In [1]: import numpy as np

In [2]: import numpy.linalg as la

In [3]: np.set_printoptions(precision=2, suppress=True, linewidth=200)

In [4]: m1 = np.loadtxt("layer7.csv", delimiter=",")

In [5]: print(m1)
[[1. 2. 2.]
 [1. 2. 2.]]

In [6]: theta = np.radians(167)

In [7]: R = np.eye(3)

In [8]: R[1, 1] = R[2, 2] = np.cos(theta)

In [9]: R[1, 2], R[2, 1] = -np.sin(theta), np.sin(theta)

In [10]: print(R)
[[ 1.    0.    0.  ]
 [ 0.   -0.97 -0.22]
 [ 0.    0.22 -0.97]]

In [11]: other = m1 @ R.T

In [12]: print(np.round(la.det(R), 2), round(np.trace(R), 2))
1.0 -0.95

In [13]: print(np.abs(other - m1).max(axis=0))
[0.  4.4 3.5]

In [14]: print(la.lstsq(m1[:-1].T, m1[-1])[2])
1

In [15]: print(np.unique(m1.round(6), axis=0).shape)
(1, 3)

In [16]: left, sv, Vh = la.svd(m1)

In [17]: print(np.argmax(sv[:-1] / (sv[1:] + 1e-6)) + 1)
1

In [18]: print(sv.round(2) + 0)
[4.24 0.  ]

In [19]: other = left[:, :1] @ np.diag(sv[:1]) @ Vh[:1]

In [20]: print(np.round(la.norm(m1 - other, 2), 2), round(float(sv[1]), 2))
0.0 0.0

In [21]: f = np.array([0, 0])

In [22]: print(np.array([np.convolve(row, f, "same") for row in m1]))
[[0. 0. 0.]
 [0. 0. 0.]]

In [23]: mat = np.load("out6.npy")

In [24]: print(mat)
[[-2. -3.  0.  0.]
 [-3. -2.  0.  0.]
 [ 0.  0. -2. -3.]
 [ 0.  0. -3. -2.]]

In [25]: x0 = np.array([1, 3, 2, 0])

In [26]: a = np.maximum(mat @ x0, 0)

In [27]: print(np.flatnonzero(a > 1e-9))
[]

In [28]: print(a)
[0. 0. 0. 0.]

In [29]: print(np.maximum(mat @ (3 * x0), 0))
[0. 0. 0. 0.]

In [30]: f, g = mat[3], mat[0]

In [31]: print(f @ g)
0.0

In [32]: print(f @ f)
13.0

In [33]: p = (f @ g) / (f @ f) * f

In [34]: print(la.matrix_rank(np.outer(f, g)))
1

In [35]: print(p)
[ 0.  0. -0. -0.]

In [36]: print(round(float(la.norm(f + g) ** 2 + la.norm(f - g) ** 2), 2))
52.0

In [37]: print(np.round(la.eigvalsh(mat).min(), 2))
-5.0

In [38]: print(np.all(la.eigvalsh(mat) > 0))
False

In [39]: print([round(float(la.det(mat[:i, :i])), 2) + 0 for i in range(1, 5)])
[-2.0, -5.0, 10.0, 25.0]

In [40]: E = np.load("dump.npy")

In [41]: print(E)
[[0 1 0 1]
 [1 0 0 1]
 [0 0 0 0]
 [1 1 0 0]]

In [42]: print(la.eigvals(E))
[-1.  2. -1.  0.]

In [43]: print(np.einsum("ij,ji->", E, E))
6

In [44]: print(np.round(la.det(E[::-1]), 2))
0.0

In [45]: print(round(float(la.det(2 * E)), 2), round(la.det(E), 2))
0.0 0.0

In [46]: print(np.kron(np.eye(2, dtype=int), E))
[[0 1 0 1 0 0 0 0]
 [1 0 0 1 0 0 0 0]
 [0 0 0 0 0 0 0 0]
 [1 1 0 0 0 0 0 0]
 [0 0 0 0 0 1 0 1]
 [0 0 0 0 1 0 0 1]
 [0 0 0 0 0 0 0 0]
 [0 0 0 0 1 1 0 0]]

In [47]: print(np.trace(E @ E @ E) // 6)
1

In [48]: print(np.argwhere(np.triu(E)))
[[0 1]
 [0 3]
 [1 3]]

In [49]: L = np.diag(E.sum(axis=1)) - E

In [50]: print(L @ np.ones(4))
[0. 0. 0. 0.]

In [51]: K = np.load("mat.npy")

In [52]: print(K)
[[-12  15 -15]
 [  4  -5   5]
 [ 16 -20  20]]

In [53]: # null space of dimension 2

In [54]: other = np.array([[3, -2, -2], [-3, 2, 3]])

In [55]: C = np.kron(other, mat)

In [56]: print(round(float(la.norm(C, 2)), 2), np.round(la.norm(other, 2) * la.norm(mat, 2), 2))
31.09 31.09

In [57]: x0 = np.array([1, 1, 2])

In [58]: a = np.maximum(K @ x0, 0)

In [59]: print(np.maximum(K @ (3 * x0), 0))
[  0  27 108]

In [60]: print(K * (a > 1e-9)[:, None])
[[  0   0   0]
 [  4  -5   5]
 [ 16 -20  20]]

In [61]: print(a)
[ 0  9 36]

In [62]: print(np.maximum(K @ x0, 0) - np.maximum(-K @ x0, 0))
[-27   9  36]

In [63]: print(np.tanh(K @ x0))
[-1.  1.  1.]

In [64]: ev, vecs = la.eigh(mat)

In [65]: x0 = np.array([5, 0, -5, -3])

In [66]: print(vecs * np.maximum(ev, 0) @ vecs.T)
[[ 0.5 -0.5  0.   0. ]
 [-0.5  0.5  0.   0. ]
 [ 0.   0.   0.5 -0.5]
 [ 0.   0.  -0.5  0.5]]

In [67]: print(np.round(x0 @ mat @ x0 / (x0 @ x0), 2), ev[0], round(float(ev[-1]), 2))
-3.53 -5.0 1.0

In [68]: print(x0 @ mat @ x0)
-208.0

In [69]: left, sv, Vh = la.svd(K)

In [70]: print(sv.round(2) + 0)
[41.42  0.    0.  ]

In [71]: print(np.argmax(sv[:-1] / (sv[1:] + 1e-6)) + 1)
1

In [72]: other = left[:, :1] @ np.diag(sv[:1]) @ Vh[:1]

In [73]: print(la.matrix_rank(K, rtol=0.05))
1

In [74]: print(np.round(np.abs(K - other).max(), 2))
0.0

In [75]: t3 = np.stack([m1, 5 * m1, m1[::-1]])

In [76]: print(t3.shape)
(3, 2, 3)

In [77]: print(la.norm(t3, axis=(1, 2)))
[ 4.24 21.21  4.24]

In [78]: print(np.einsum("bij,cij->bc", t3, t3))
[[ 18.  90.  18.]
 [ 90. 450.  90.]
 [ 18.  90.  18.]]

In [79]: feats = np.load("block14.npy")

In [80]: print(feats)
[[ 1 -5  5  1]
 [ 1  1 -5  5]
 [ 5  1  1 -5]
 [-5  5  1  1]]

In [81]: print(round(la.det(feats[::-1]), 2))
1040.0

In [82]: print(np.einsum("ii->", feats))
4

In [83]: print(np.poly(feats))
[   1.   -4.  -24. -464. 1040.]

In [84]: print(round(float(la.eigvals(feats).sum().real), 2))
4.0

In [85]: q, R = la.qr(feats)

In [86]: print(q @ R)
[[ 1. -5.  5.  1.]
 [ 1.  1. -5.  5.]
 [ 5.  1.  1. -5.]
 [-5.  5.  1.  1.]]

In [87]: print(np.round(q.T @ q, 2) + 0)
[[1. 0. 0. 0.]
 [0. 1. 0. 0.]
 [0. 0. 1. 0.]
 [0. 0. 0. 1.]]

In [88]: print(q)
[[-0.14  0.71 -0.38  0.58]
 [-0.14 -0.23  0.67  0.69]
 [-0.69 -0.52 -0.48  0.15]
 [ 0.69 -0.42 -0.42  0.41]]

In [89]: print(np.trace(q @ q.T))
4.0

In [90]: print(R.round(2) + 0)
[[-7.21  3.33  0.    3.33]
 [ 0.   -6.4   3.75  1.73]
 [ 0.    0.   -6.16  4.95]
 [ 0.    0.    0.    3.66]]

In [91]: print(np.allclose(R.T @ R, feats.T @ feats))
True

In [92]: t3 = np.stack([feats, -3 * feats, feats[::-1]])

In [93]: print((t3 @ feats.T).shape)
(3, 4, 4)

In [94]: print(la.det(t3))
[ 1040. 84240.  1040.]

In [95]: print((feats + feats.T) / 2)
[[ 1. -2.  5. -2.]
 [-2.  1. -2.  5.]
 [ 5. -2.  1. -2.]
 [-2.  5. -2.  1.]]

In [96]: print(la.matrix_power(feats, 2))
[[ 16   0  36 -48]
 [-48  16   0  36]
 [ 36 -48  16   0]
 [  0  36 -48  16]]

In [97]: print(np.trace(feats))
4

In [98]: print(round(la.det(feats), 2))
1040.0

In [99]: print(np.allclose(feats, feats.T))
False

In [100]: F = np.tril(np.array([[-2, 0, 3], [-3, 0, 3], [3, 3, -2]]), -1) + np.eye(3, dtype=int)

In [101]: print(F)
[[ 1  0  0]
 [-3  1  0]
 [ 3  3  1]]

In [102]: print(F @ F)
[[ 1  0  0]
 [-6  1  0]
 [-3  6  1]]

In [103]: print(la.matrix_power(F - np.diag(np.diag(F)), 3))
[[0 0 0]
 [0 0 0]
 [0 0 0]]

In [104]: other = la.inv(F)

In [105]: print(la.inv(other))
[[ 1. -0. -0.]
 [-3.  1.  0.]
 [ 3.  3.  1.]]

In [106]: print(other)
[[  1.  -0.  -0.]
 [  3.   1.   0.]
 [-12.  -3.   1.]]

In [107]: left, sv, Vh = la.svd(F)

In [108]: print(sv)
[4.77 2.69 0.08]

In [109]: other = left[:, :2] @ np.diag(sv[:2]) @ Vh[:2]

In [110]: print(round(float(la.norm(F - other) / la.norm(F)), 2))
0.01

In [111]: print(round(la.norm(F - other, 2), 2), round(float(sv[2]), 2))
0.08 0.08

In [112]: print(la.matrix_rank(F, rtol=0.05))
2

In [113]: print(round(np.abs(F - other).max(), 2))
0.07

In [114]: print(F.sum(axis=0))
[1 4 1]

In [115]: print(F.shape)
(3, 3)

In [116]: print(F - F[0])
[[ 0  0  0]
 [-4  1  0]
 [ 2  3  1]]

In [117]: print(np.unravel_index(np.abs(F).argmax(), F.shape))
(np.int64(1), np.int64(0))

In [118]: print(la.matrix_rank(F))
3

In [119]: print(np.diff(F, axis=0))
[[-4  1  0]
 [ 6  2  1]]

In [120]: print(np.count_nonzero(F))
6

In [121]: print(np.abs(F).max())
3

In [122]: print(la.svd(F, compute_uv=False))
[4.77 2.69 0.08]

In [123]: print(round(float(la.norm(F)), 2))
5.48

In [124]: arr = np.load("sample9.npy")

In [125]: print(arr)
[[ -5.54  -7.72  -4.72]
 [  4.45   1.02   4.02]
 [ -6.42  -8.5   -5.5 ]
 [ 15.49  10.68  13.68]
 [ 11.01   6.76   9.76]
 [ -3.07  -5.56  -2.56]
 [-17.75 -18.4  -15.4 ]
 [  9.95   5.83   8.83]
 [  3.93   0.56   3.56]
 [  0.94  -2.06   0.94]
 [  5.81   2.21   5.21]
 [  1.23  -1.8    1.2 ]
 [  4.08   0.69   3.69]
 [ -7.69  -9.6   -6.6 ]]

In [126]: # rows and columns are dependent

In [127]: print(np.abs(np.diag(la.qr(arr)[1])) > 1e-9)
[ True  True False]

In [128]: print(np.unique(arr.round(6), axis=0).shape)
(14, 3)

In [129]: print(round(np.trace(la.pinv(arr) @ arr), 2))
2.0

In [130]: print(arr @ la.pinv(arr) @ arr)
[[ -5.54  -7.72  -4.72]
 [  4.45   1.02   4.02]
 [ -6.42  -8.5   -5.5 ]
 [ 15.49  10.68  13.68]
 [ 11.01   6.76   9.76]
 [ -3.07  -5.56  -2.56]
 [-17.75 -18.4  -15.4 ]
 [  9.95   5.83   8.83]
 [  3.93   0.56   3.56]
 [  0.94  -2.06   0.94]
 [  5.81   2.21   5.21]
 [  1.23  -1.8    1.2 ]
 [  4.08   0.69   3.69]
 [ -7.69  -9.6   -6.6 ]]

In [131]: print(la.lstsq(arr[:-1].T, arr[-1])[2])
2

In [132]: left, sv, Vh = la.svd(arr)

In [133]: vecs = Vh[:(sv > 1e-8).sum()]

In [134]: rng = np.random.default_rng(509)

In [135]: x0 = arr[7] + -1 * arr[3] + rng.integers(2) * np.eye(3)[1]

In [136]: print(x0)
[-5.55 -3.85 -4.85]

In [137]: print(la.matrix_rank(np.vstack([arr, x0])))
3

In [138]: data = np.loadtxt("a.csv", delimiter=",")

In [139]: print(data)
[[-2.  0. -2.  0.]
 [ 1.  0.  1.  0.]
 [-2.  0. -2.  0.]]

In [140]: print(np.abs(np.diag(la.qr(data)[1])) > 1e-9)
[ True False False]

In [141]: print(round(float(np.trace(la.pinv(data) @ data)), 2))
1.0

In [142]: other = data / np.sqrt((data ** 2).mean(axis=1, keepdims=True))

In [143]: print(la.norm(other, axis=1))
[2. 2. 2.]

In [144]: print(la.matrix_rank(other) == la.matrix_rank(data))
True

In [145]: print(other[2])
[-1.41  0.   -1.41  0.  ]

In [146]: print(la.matrix_rank(data, rtol=0.1))
1

In [147]: print(np.argsort(-la.norm(data, axis=0).round(6), kind="stable")[:3])
[0 2 1]
